>>> import numpy as np
>>> import numpy.linalg as la
>>> np.set_printoptions(precision=1, suppress=True, linewidth=160, floatmode="fixed")
>>> def tidy(a):
...     return np.round(a, 1) + 0
... 
>>> A = np.load("sample10.npy")
>>> A
array([[-1.9, -0.5],
       [-0.5,  0.9]])
>>> # symmetric, so the eigenvalues are real
>>> rng = np.random.default_rng(739758)
>>> labels = rng.permutation(2)
>>> labels
array([1, 0])
>>> B = A[labels][:, labels]
>>> tidy(np.sort(np.abs(la.eigvals(B))))
array([1.0, 2.0])
>>> tidy(la.det(B)), tidy(la.det(A[labels]))
(np.float64(-2.0), np.float64(2.0))
>>> np.diag(B)
array([ 0.9, -1.9])
>>> tidy(la.norm(A[0] - A[1]))
np.float64(2.0)
>>> la.norm(A, axis=1).argmax()
np.int64(0)
>>> tidy(np.einsum("ij,ji->", A, A))
np.float64(4.9)
>>> tidy(np.einsum("ii->", A))
np.float64(-1.0)
>>> tidy(la.eigvals(A))
array([-2.0,  1.0])
>>> X = np.load("layer13.npy")
>>> print(X)
[[ 10   3   1 -11   9]
 [  3   6  -5  -4   5]
 [  1  -5  14   6   5]
 [-11  -4   6  19  -4]
 [  9   5   5  -4  15]]
>>> # rows and columns are dependent
>>> rank = la.matrix_rank(X)
>>> rank
np.int64(4)
>>> null = la.svd(X)[2][rank:].T
>>> [int(la.matrix_rank(X[:, :j + 1])) for j in range(5)]
[1, 2, 3, 4, 4]
>>> tidy(X @ null)
array([[0.0],
       [0.0],
       [0.0],
       [0.0],
       [0.0]])
>>> [int(la.matrix_rank(X[:i])) for i in range(1, len(X) + 1)]
[1, 2, 3, 4, 4]
>>> print(la.lstsq(X[:-1].T, X[-1])[2])
4
>>> tidy(X @ la.pinv(X) @ X)
array([[ 10.0,   3.0,   1.0, -11.0,   9.0],
       [  3.0,   6.0,  -5.0,  -4.0,   5.0],
       [  1.0,  -5.0,  14.0,   6.0,   5.0],
       [-11.0,  -4.0,   6.0,  19.0,  -4.0],
       [  9.0,   5.0,   5.0,  -4.0,  15.0]])
>>> np.allclose(X[:-1].T @ la.lstsq(X[:-1].T, X[-1])[0], X[-1])
True
>>> vals, vecs = la.eigh(X)
>>> x = np.array([-1, 1, -1, 1, 1])
>>> tidy(vecs * np.abs(vals) @ vecs.T)
array([[ 10.0,   3.0,   1.0, -11.0,   9.0],
       [  3.0,   6.0,  -5.0,  -4.0,   5.0],
       [  1.0,  -5.0,  14.0,   6.0,   5.0],
       [-11.0,  -4.0,   6.0,  19.0,  -4.0],
       [  9.0,   5.0,   5.0,  -4.0,  15.0]])
>>> np.abs(X).sum(axis=1).max(), tidy(np.abs(vals).max())
(np.int64(44), np.float64(33.0))
>>> tidy(la.eigvalsh(X[1:, 1:]))
array([ 0.4,  8.7, 19.5, 25.5])
>>> tidy(vecs * np.maximum(vals, 0) @ vecs.T)
array([[ 10.0,   3.0,   1.0, -11.0,   9.0],
       [  3.0,   6.0,  -5.0,  -4.0,   5.0],
       [  1.0,  -5.0,  14.0,   6.0,   5.0],
       [-11.0,  -4.0,   6.0,  19.0,  -4.0],
       [  9.0,   5.0,   5.0,  -4.0,  15.0]])
>>> B = X / la.norm(X, axis=1, keepdims=True)
>>> C2 = B @ B.T
>>> tidy(C2[4])
array([ 0.8,  0.6,  0.3, -0.5,  1.0])
>>> print(tidy(C2))
[[ 1.0  0.7  0.0 -0.9  0.8]
 [ 0.7  1.0 -0.5 -0.7  0.6]
 [ 0.0 -0.5  1.0  0.5  0.3]
 [-0.9 -0.7  0.5  1.0 -0.5]
 [ 0.8  0.6  0.3 -0.5  1.0]]
>>> (C2 - 2 * np.eye(5)).round(6).argmax(axis=1)
array([4, 0, 3, 2, 0])
>>> np.argwhere(np.triu(np.abs(C2) > 0.95, 1))
array([], shape=(0, 2), dtype=int64)
>>> tidy(la.norm(B, axis=1))
array([1.0, 1.0, 1.0, 1.0, 1.0])
>>> la.cond(X) > 100
np.True_
>>> tidy(la.norm(X, 2) / la.norm(X))
np.float64(0.8)
>>> print([round(float(x), 1) for x in la.svd(X, compute_uv=False)[:3]])
[33.0, 21.3, 9.2]
>>> m1 = np.load("a.npy")
>>> m1
array([[ 1.0, -0.2,  0.6],
       [ 0.1,  0.3, -0.3],
       [-1.0,  0.6, -0.9],
       [ 0.4, -0.1,  0.2],
       [ 0.3, -0.4,  0.5],
       [ 1.0, -0.3,  0.6],
       [ 1.0, -0.4,  0.7],
       [-0.7, -0.1, -0.1],
       [ 1.0, -0.3,  0.7],
       [ 0.5,  0.1, -0.1],
       [-0.2, -0.4,  0.4],
       [-0.3,  0.3, -0.4],
       [ 1.0, -0.2,  0.5],
       [-0.1,  0.6, -0.7],
       [ 0.8, -0.3,  0.5],
       [-0.2,  0.4, -0.5],
       [-0.6,  0.5, -0.6],
       [-1.0,  0.8, -1.0],
       [ 1.0,  0.8, -0.6],
       [-0.9, -0.2,  0.0],
       [-0.9, -0.3,  0.1],
       [ 1.0, -0.7,  0.9],
       [ 1.0,  0.0,  0.4],
       [-1.0, -0.4,  0.0]])
>>> C2 = np.cov(m1, rowvar=False)
>>> tidy(la.eigvalsh(C2)[::-1])
array([0.9, 0.3, 0.0])
>>> tidy(np.median(m1, axis=0))
array([ 0.2, -0.2,  0.0])
>>> tidy(C2)
array([[ 0.6, -0.1,  0.3],
       [-0.1,  0.2, -0.2],
       [ 0.3, -0.2,  0.3]])
>>> tidy(m1.std(axis=0))
array([0.8, 0.4, 0.5])
>>> tidy(np.corrcoef(m1[:, 0], m1[:, 2])[0, 1])
np.float64(0.7)
>>> print(np.argwhere(np.triu(np.abs(np.corrcoef(m1.T)) > 0.8, 1)))
[[1 2]]
>>> print(np.argsort(-m1.std(axis=0).round(6), kind="stable"))
[0 2 1]
>>> B = np.c_[m1[:, :1] @ np.array([[0]]), np.array([2, 2, 2, 2, 0, 1, 1, 1, 0, -1, 0, -2, 2, -2, -1, -1, 1, 2, -1, 0, 2, -1, -1, -2])]
>>> B
array([[ 0.0,  2.0],
       [ 0.0,  2.0],
       [ 0.0,  2.0],
       [ 0.0,  2.0],
       [ 0.0,  0.0],
       [ 0.0,  1.0],
       [ 0.0,  1.0],
       [ 0.0,  1.0],
       [ 0.0,  0.0],
       [ 0.0, -1.0],
       [ 0.0,  0.0],
       [ 0.0, -2.0],
       [ 0.0,  2.0],
       [ 0.0, -2.0],
       [ 0.0, -1.0],
       [ 0.0, -1.0],
       [ 0.0,  1.0],
       [ 0.0,  2.0],
       [ 0.0, -1.0],
       [ 0.0,  0.0],
       [ 0.0,  2.0],
       [ 0.0, -1.0],
       [ 0.0, -1.0],
       [ 0.0, -2.0]])
>>> print(la.matrix_rank(np.c_[m1, B]))
4
>>> w1 = np.array([[1, 1, -3, -3, -2, -1], [-1, 0, 0, -2, 1, 3], [-2, 2, 2, -3, -2, 1]])
>>> beta = np.array([3, -2, -3, -3, -1, 3])
>>> act = np.maximum(m1 @ w1 + beta, 0)
>>> print((act > 0).astype(int))
[[1 1 0 0 0 1]
 [1 0 0 0 0 1]
 [1 0 0 1 1 1]
 [1 0 0 0 0 1]
 [1 0 0 0 0 1]
 [1 1 0 0 0 1]
 [1 1 0 0 0 1]
 [1 0 0 0 1 1]
 [1 1 0 0 0 1]
 [1 0 0 0 0 1]
 [1 0 0 0 0 1]
 [1 0 0 0 1 1]
 [1 0 0 0 0 1]
 [1 0 0 0 1 1]
 [1 0 0 0 0 1]
 [1 0 0 0 1 1]
 [1 0 0 0 1 1]
 [1 0 0 1 1 1]
 [1 0 0 0 0 1]
 [1 0 0 1 1 1]
 [1 0 0 1 1 1]
 [1 1 0 0 0 1]
 [1 0 0 0 0 1]
 [1 0 0 1 1 1]]
>>> C = np.array([[-8, 1], [1, 0], [-1, -1], [4, 8], [-4, -7], [9, -4]])
>>> w1 @ C
array([[-17,  -2],
       [ 23, -36],
       [ 21, -18]])
>>> f = np.array([0, 0, 3])
>>> np.polyval(f, m1[3])
array([3.0, 3.0, 3.0])
>>> tidy(np.array([np.convolve(row, f, "same") for row in m1]))
array([[ 0.0,  3.0, -0.6],
       [ 0.0,  0.3,  0.9],
       [ 0.0, -3.0,  1.8],
       [ 0.0,  1.2, -0.3],
       [ 0.0,  0.9, -1.2],
       [ 0.0,  3.0, -0.9],
       [ 0.0,  3.0, -1.2],
       [ 0.0, -2.1, -0.3],
       [ 0.0,  3.0, -0.9],
       [ 0.0,  1.5,  0.3],
       [ 0.0, -0.6, -1.2],
       [ 0.0, -0.9,  0.9],
       [ 0.0,  3.0, -0.6],
       [ 0.0, -0.3,  1.8],
       [ 0.0,  2.4, -0.9],
       [ 0.0, -0.6,  1.2],
       [ 0.0, -1.8,  1.5],
       [ 0.0, -3.0,  2.4],
       [ 0.0,  3.0,  2.4],
       [ 0.0, -2.7, -0.6],
       [ 0.0, -2.7, -0.9],
       [ 0.0,  3.0, -2.1],
       [ 0.0,  3.0,  0.0],
       [ 0.0, -3.0, -1.2]])
>>> feats = np.load("test10.npy")
>>> print(feats)
[[0 3 0 0 0]
 [0 1 1 3 1]
 [0 0 0 2 3]
 [0 0 0 1 3]
 [0 0 0 0 0]]
>>> # looks like rank 4
>>> la.lstsq(feats[:-1].T, feats[-1])[2]
np.int32(4)
>>> np.abs(np.diag(la.qr(feats)[1])) > 1e-9
array([False,  True, False,  True, False])
>>> try:
...     la.inv(feats)
... except la.LinAlgError as e:
...     print("failed:", e)
... 
failed: Singular matrix
>>> arr = np.loadtxt("w.csv", delimiter=",")
>>> print(arr)
[[-3.6  0.4  3.2]
 [-1.0 -2.4 -0.7]
 [-3.3 -1.0 -3.3]
 [-0.4 -4.2  2.2]
 [ 0.5 -1.5 -0.8]
 [-0.3  3.2 -0.1]
 [-0.6  4.6  7.4]
 [-1.1 -2.2 -2.4]
 [-2.1 -2.9 -1.5]
 [-0.2 -2.0  2.9]]
>>> labels = arr[:, 1] > np.median(arr[:, 1])
>>> f = arr[labels].mean(axis=0) - arr[~labels].mean(axis=0)
>>> print((((arr - arr.mean(axis=0)) @ f > 0) == labels).mean())
0.8
>>> tidy(f)
array([-0.5,  3.9,  1.2])
>>> O, vecs = la.qr(arr[:, :2])[0], la.qr(arr[:, 2:])[0]
>>> sig = la.svd(O.T @ vecs, compute_uv=False)
>>> tidy(sig)
array([0.4])
>>> print(tidy(np.degrees(np.arccos(sig.clip(0, 1)))))
[64.7]
>>> E = np.triu(rng.random((2, 2)) < 1.2, 1).astype(int)
>>> E = E + E.T
>>> E
array([[0, 1],
       [1, 0]])
>>> # rows sum to 1
>>> x = np.array([1, -2])
>>> print(tidy(np.abs(la.eigvals(E))))
[1.0 1.0]
>>> print(2 - la.matrix_rank(E - np.eye(2), tol=1e-8))
1
>>> tidy(np.sort(np.abs(np.degrees(np.angle(la.eigvals(E))))))
array([  0.0, 180.0])
>>> P = np.triu(np.array([[-1, 3], [0, 2]]), 1) + np.eye(2)
>>> B = P @ E @ la.inv(P)
>>> P @ E - E @ P
array([[ 3.0,  0.0],
       [ 0.0, -3.0]])
>>> np.poly(B)
array([ 1.0,  0.0, -1.0])
>>> print(np.trace(B), np.trace(E))
0.0 0
>>> la.matrix_rank(B)
np.int64(2)
>>> B
array([[ 3.0, -8.0],
       [ 1.0, -3.0]])
>>> O, vecs = la.qr(E[:, :1])[0], la.qr(E[:, 1:])[0]
>>> sig = la.svd(O.T @ vecs, compute_uv=False)
>>> tidy(la.norm(O @ O.T - vecs @ vecs.T, 2))
np.float64(1.0)
>>> print(sig)
[0.0]
>>> B = np.array([[1, 2], [1, -2]])
>>> C = np.kron(B, E)
>>> print(tidy(la.norm(C, 2)), tidy(la.norm(B, 2) * la.norm(E, 2)))
2.8 2.8
>>> C.shape
(4, 4)
>>> la.matrix_rank(C)
np.int64(4)
>>> C
array([[ 0,  1,  0,  2],
       [ 1,  0,  2,  0],
       [ 0,  1,  0, -2],
       [ 1,  0, -2,  0]])
>>> x = np.array([0, 1, -1, 0])
>>> y = C @ x
>>> y
array([ 1, -2,  1,  2])
>>> tidy(la.solve(C, C[:, 1]))
array([0.0, 1.0, 0.0, 0.0])
>>> tidy(la.solve(C, y + C[:, 0]))
array([ 1.0,  1.0, -1.0,  0.0])
>>> tidy(la.solve(C.T, C[1]))
array([0.0, 1.0, 0.0, 0.0])
